% ipython --no-banner

In [1]: import numpy as np

In [2]: np.set_printoptions(precision=3, suppress=True, linewidth=120)

In [3]: tidy = lambda a: np.round(a, 3) + 0

In [4]: E = np.load("mat.npy")

In [5]: print(E)
[[ 2.  4. -4.  4.]
 [ 4.  2. -4.  4.]
 [-4. -4.  2. -4.]
 [ 4.  4. -4.  2.]]

In [6]: print(tidy(np.linalg.eigvalsh(E).min()))
-2.0

In [7]: print(np.all(np.linalg.eigvalsh(E) > 0))
False

In [8]: vals, vecs = np.linalg.eigh(E)

In [9]: x = np.array([1, 1, 2, 0])

In [10]: print(tidy(vecs * np.maximum(vals, 0) @ vecs.T))
[[ 3.5  3.5 -3.5  3.5]
 [ 3.5  3.5 -3.5  3.5]
 [-3.5 -3.5  3.5 -3.5]
 [ 3.5  3.5 -3.5  3.5]]

In [11]: print(tidy(np.linalg.eigvalsh(E[1:, 1:])))
[-2. -2. 10.]

In [12]: print(x @ E @ x)
-12.0

In [13]: rng = np.random.default_rng(21058)

In [14]: labels = rng.permutation(4)

In [15]: print(labels)
[0 1 3 2]

In [16]: A2 = E[labels][:, labels]

In [17]: print(np.trace(A2))
8.0

In [18]: print(tidy(np.linalg.det(A2)), tidy(np.linalg.det(E[labels])))
-112.0 112.0

In [19]: print(np.diag(A2))
[2. 2. 2. 2.]

In [20]: print(np.allclose(A2, E))
False

In [21]: vals, vecs = np.linalg.eigh(E)

In [22]: print(tidy(vecs.T @ vecs))
[[1. 0. 0. 0.]
 [0. 1. 0. 0.]
 [0. 0. 1. 0.]
 [0. 0. 0. 1.]]

In [23]: print((vals > 1e-8).sum(), (vals < -1e-8).sum())
1 3

In [24]: print(tidy(np.abs(vecs[:, -1])))
[0.5 0.5 0.5 0.5]

In [25]: print(np.unique(vals.round(6) + 0, return_counts=True)[1])
[3 1]

In [26]: print(tidy(vecs @ np.diag(vals) @ vecs.T))
[[ 2.  4. -4.  4.]
 [ 4.  2. -4.  4.]
 [-4. -4.  2. -4.]
 [ 4.  4. -4.  2.]]

In [27]: print(tidy(vals))
[-2. -2. -2. 14.]

In [28]: print(tidy(np.linalg.eigvalsh(E @ E)))
[  4.   4.   4. 196.]

In [29]: feats = np.array([[22.0, 20.0, -20.0, 15.0],
    ...:     [20.0, 13.0, -16.0, 12.0],
    ...:     [-20.0, -16.0, 13.0, -12.0],
    ...:     [15.0, 12.0, -12.0, 6.0]])

In [30]: A2 = np.linalg.inv(feats)

In [31]: print(tidy(A2))
[[-0.201  0.106 -0.106  0.079]
 [ 0.106 -0.249 -0.085  0.063]
 [-0.106 -0.085 -0.249 -0.063]
 [ 0.079  0.063 -0.063 -0.286]]

In [32]: print(tidy(np.linalg.slogdet(feats)[0]))
-1.0

In [33]: print(tidy(feats @ A2))
[[1. 0. 0. 0.]
 [0. 1. 0. 0.]
 [0. 0. 1. 0.]
 [0. 0. 0. 1.]]

In [34]: print(np.allclose(A2, feats.T))
False
